In [1]: import numpy as np

In [2]: np.set_printoptions(precision=3, suppress=True, linewidth=120)

In [3]: def tidy(a):
   ...:     return np.round(a, 3) + 0
   ...: 

In [4]: W0 = np.array([[1.4, 0.4, 1.4], [-0.9, 0.1, 1.1], [-0.7, 0.0, 0.4]])

In [5]: print(W0)
[[ 1.4  0.4  1.4]
 [-0.9  0.1  1.1]
 [-0.7  0.   0.4]]

In [6]: T = np.stack([W0, -3 * W0, W0[::-1]])

In [7]: print((T @ W0.T).shape)
(3, 3, 3)

In [8]: print(np.linalg.matrix_rank(T))
[3 3 3]

In [9]: print(tidy(np.linalg.det(T)))
[-0.01  0.27  0.01]

In [10]: print(tidy(np.linalg.norm(T, axis=(1, 2))))
[2.6 7.8 2.6]

In [11]: out = np.inv(W0)
AttributeError: module 'numpy' has no attribute 'inv'


In [12]: out = np.linalg.inv(W0)

In [13]: print(tidy(np.linalg.det(W0) * out))
[[ 0.04 -0.16  0.3 ]
 [-0.41  1.54 -2.8 ]
 [ 0.07 -0.28  0.5 ]]

In [14]: print(np.linalg.cond(W0) > 100)
True

In [15]: print(tidy(np.linalg.norm(W0, 2) / np.linalg.norm(W0)))
0.784

In [16]: print(tidy(np.abs(np.linalg.svd(W0)[2][-1])))
[0.104 0.979 0.175]

In [17]: print(np.linalg.matrix_rank(W0, rtol=0.1))
2

In [18]: rng = np.random.default_rng(257679)

In [19]: arr = np.eye(4, dtype=int)[rng.permutation(4)]

In [20]: print(arr)
[[0 0 1 0]
 [1 0 0 0]
 [0 0 0 1]
 [0 1 0 0]]

In [21]: proj = np.triu(np.array([[-2, 0, -3], [-4, -2, 2], [-3, -5, 2]]), 1) + np.eye(3)

In [22]: out = proj @ W0 @ np.linalg.inv(proj)

In [23]: print(np.linalg.matrix_rank(out))
3

In [24]: print(tidy(out))
[[ 3.5  0.4  9.9]
 [-2.3  0.1 -5.2]
 [-0.7  0.  -1.7]]

In [25]: print(tidy(np.poly(out)))
[ 1.   -1.9   2.08  0.01]

In [26]: print(tidy(np.abs(np.linalg.eigvals(out)).max()))
1.445

In [27]: print(tidy(np.linalg.det(out)))
-0.01

In [28]: print(tidy(out @ out))
[[  4.4    1.44  15.74]
 [ -4.64  -0.91 -14.45]
 [ -1.26  -0.28  -4.04]]

In [29]: print(tidy(np.sort(np.abs(np.linalg.eigvals(out)))))
[0.005 1.445 1.445]

In [30]: print(np.allclose(out @ out.T, out.T @ out))
False

In [31]: print(tidy((out - out.T) / 2))
[[ 0.    1.35  5.3 ]
 [-1.35  0.   -2.6 ]
 [-5.3   2.6   0.  ]]

In [32]: print(tidy(np.linalg.matrix_power(out, 2)))
[[  4.4    1.44  15.74]
 [ -4.64  -0.91 -14.45]
 [ -1.26  -0.28  -4.04]]

In [33]: print(tidy((out + out.T) / 2))
[[ 3.5  -0.95  4.6 ]
 [-0.95  0.1  -2.6 ]
 [ 4.6  -2.6  -1.7 ]]

In [34]: Q, evecs = np.linalg.qr(arr[:, :3])[0], np.linalg.qr(arr[:, 3:])[0]

In [35]: sv = np.linalg.svd(Q.T @ evecs, compute_uv=False)

In [36]: print(sv)
[0.]

In [37]: print(np.linalg.matrix_power(arr, 100))
[[1 0 0 0]
 [0 1 0 0]
 [0 0 1 0]
 [0 0 0 1]]

In [38]: print(tidy(np.sort(np.abs(np.linalg.eigvals(arr)))[::-1]))
[1. 1. 1. 1.]

In [39]: pr = np.eye(4)[0]

In [40]: for _ in range(4):
    ...:     pr = pr @ arr
    ...:     print(pr.round(3))
    ...: 
[0. 0. 1. 0.]
[0. 0. 0. 1.]
[0. 1. 0. 0.]
[1. 0. 0. 0.]

In [41]: print(arr[:, 1] @ arr[:, 2])
0

In [42]: print(tidy(np.linalg.svd(arr, compute_uv=False)))
[1. 1. 1. 1.]

In [43]: print(tidy(np.linalg.norm(arr, axis=0)))
[1. 1. 1. 1.]

In [44]: print(tidy(np.linalg.pinv(arr)))
[[0. 1. 0. 0.]
 [0. 0. 0. 1.]
 [1. 0. 0. 0.]
 [0. 0. 1. 0.]]

In [45]: print(arr.T @ arr)
[[1 0 0 0]
 [0 1 0 0]
 [0 0 1 0]
 [0 0 0 1]]

In [46]: J = np.load("x.npy")

In [47]: print(tidy(J))
[[ 0.405 -0.833 -0.357 -0.119]
 [-0.833 -0.167 -0.5   -0.167]
 [-0.357 -0.5    0.786 -0.071]
 [-0.119 -0.167 -0.071  0.976]]

In [48]: lab = rng.permutation(4)

In [49]: print(lab)
[0 2 1 3]

In [50]: out = J[lab][:, lab]

In [51]: print(np.trace(out))
2.0

In [52]: print(tidy(np.diag(out)))
[ 0.405  0.786 -0.167  0.976]

In [53]: print(tidy(out))
[[ 0.405 -0.357 -0.833 -0.119]
 [-0.357  0.786 -0.5   -0.071]
 [-0.833 -0.5   -0.167 -0.167]
 [-0.119 -0.071 -0.167  0.976]]

In [54]: print(np.allclose(out, J))
False

In [55]: print(tidy(np.sort(np.abs(np.linalg.eigvals(out)))))
[1. 1. 1. 1.]

In [56]: u = np.array([2, -3, 2, 2])

In [57]: out = J + np.outer(u, np.eye(4)[3])

In [58]: print(tidy(out))
[[ 0.405 -0.833 -0.357  1.881]
 [-0.833 -0.167 -0.5   -3.167]
 [-0.357 -0.5    0.786  1.929]
 [-0.119 -0.167 -0.071  2.976]]

In [59]: print(tidy(np.linalg.det(out) / np.linalg.det(J)), tidy(1 + np.linalg.solve(J, u)[3]))
3.071 3.071

In [60]: print(np.linalg.matrix_rank(np.linalg.inv(out) - np.linalg.inv(J), tol=1e-8))
1
